>>> import numpy as np
>>> from numpy import linalg as LA
>>> np.set_printoptions(suppress=True, linewidth=100)
>>> rd = lambda a: np.round(a, 2) + 0
>>> rng = np.random.default_rng(817416)
>>> labels = rng.integers(0, 3, 9)
>>> arr = np.triu((labels[:, None] == labels) & (rng.random((9, 9)) < 0.8), 1).astype(int)
>>> arr += arr.T
>>> arr
array([[0, 0, 0, 0, 0, 0, 0, 1, 0],
       [0, 0, 1, 0, 0, 0, 1, 0, 1],
       [0, 1, 0, 0, 0, 0, 1, 0, 1],
       [0, 0, 0, 0, 1, 1, 0, 0, 0],
       [0, 0, 0, 1, 0, 1, 0, 0, 0],
       [0, 0, 0, 1, 1, 0, 0, 0, 0],
       [0, 1, 1, 0, 0, 0, 0, 0, 1],
       [1, 0, 0, 0, 0, 0, 0, 0, 0],
       [0, 1, 1, 0, 0, 0, 1, 0, 0]])
>>> labels = rng.permutation(9)
>>> labels
array([0, 2, 4, 1, 3, 8, 5, 6, 7])
>>> other = arr[labels][:, labels]
>>> rd(np.sort(np.abs(LA.eigvals(other))))
array([1., 1., 1., 1., 1., 1., 1., 2., 3.])
>>> other
array([[0, 0, 0, 0, 0, 0, 0, 0, 1],
       [0, 0, 0, 1, 0, 1, 0, 1, 0],
       [0, 0, 0, 0, 1, 0, 1, 0, 0],
       [0, 1, 0, 0, 0, 1, 0, 1, 0],
       [0, 0, 1, 0, 0, 0, 1, 0, 0],
       [0, 1, 0, 1, 0, 0, 0, 1, 0],
       [0, 0, 1, 0, 1, 0, 0, 0, 0],
       [0, 1, 0, 1, 0, 1, 0, 0, 0],
       [1, 0, 0, 0, 0, 0, 0, 0, 0]])
>>> np.diag(other)
array([0, 0, 0, 0, 0, 0, 0, 0, 0])
>>> rd(LA.det(other)), rd(LA.det(arr[labels]))
(np.float64(6.0), np.float64(6.0))
>>> np.trace(arr @ arr @ arr) // 6
np.int64(5)
>>> np.argwhere(np.triu(arr))
array([[0, 7],
       [1, 2],
       [1, 6],
       [1, 8],
       [2, 6],
       [2, 8],
       [3, 4],
       [3, 5],
       [4, 5],
       [6, 8]])
>>> L = np.diag(arr.sum(axis=1)) - arr
>>> L
array([[ 1,  0,  0,  0,  0,  0,  0, -1,  0],
       [ 0,  3, -1,  0,  0,  0, -1,  0, -1],
       [ 0, -1,  3,  0,  0,  0, -1,  0, -1],
       [ 0,  0,  0,  2, -1, -1,  0,  0,  0],
       [ 0,  0,  0, -1,  2, -1,  0,  0,  0],
       [ 0,  0,  0, -1, -1,  2,  0,  0,  0],
       [ 0, -1, -1,  0,  0,  0,  3,  0, -1],
       [-1,  0,  0,  0,  0,  0,  0,  1,  0],
       [ 0, -1, -1,  0,  0,  0, -1,  0,  3]])
>>> rd(LA.eigvalsh(L))
array([0., 0., 0., 2., 3., 3., 4., 4., 4.])
>>> L @ np.ones(9)
array([0., 0., 0., 0., 0., 0., 0., 0., 0.])
>>> round(LA.det(L[1:, 1:]))
0
>>> u = np.array([-1, 3, 3, -1, -2, 2])
>>> feats = np.array([np.roll(u, i) for i in range(6)])
>>> feats
array([[-1,  3,  3, -1, -2,  2],
       [ 2, -1,  3,  3, -1, -2],
       [-2,  2, -1,  3,  3, -1],
       [-1, -2,  2, -1,  3,  3],
       [ 3, -1, -2,  2, -1,  3],
       [ 3,  3, -1, -2,  2, -1]])
>>> rd(np.abs(LA.eigvals(feats)).max())
np.float64(6.08)
>>> np.allclose(feats @ feats.T, feats.T @ feats)
True
>>> feats @ feats
array([[  2,  10,   3,  12,  11, -22],
       [-22,   2,  10,   3,  12,  11],
       [ 11, -22,   2,  10,   3,  12],
       [ 12,  11, -22,   2,  10,   3],
       [  3,  12,  11, -22,   2,  10],
       [ 10,   3,  12,  11, -22,   2]])
>>> LA.determinant(feats)
Traceback (most recent call last):
  File "<python-input-29>", line 1, in <module>
    LA.determinant(feats)
    ^^^^^^^^^^^^^^
AttributeError: module 'numpy.linalg' has no attribute 'determinant'
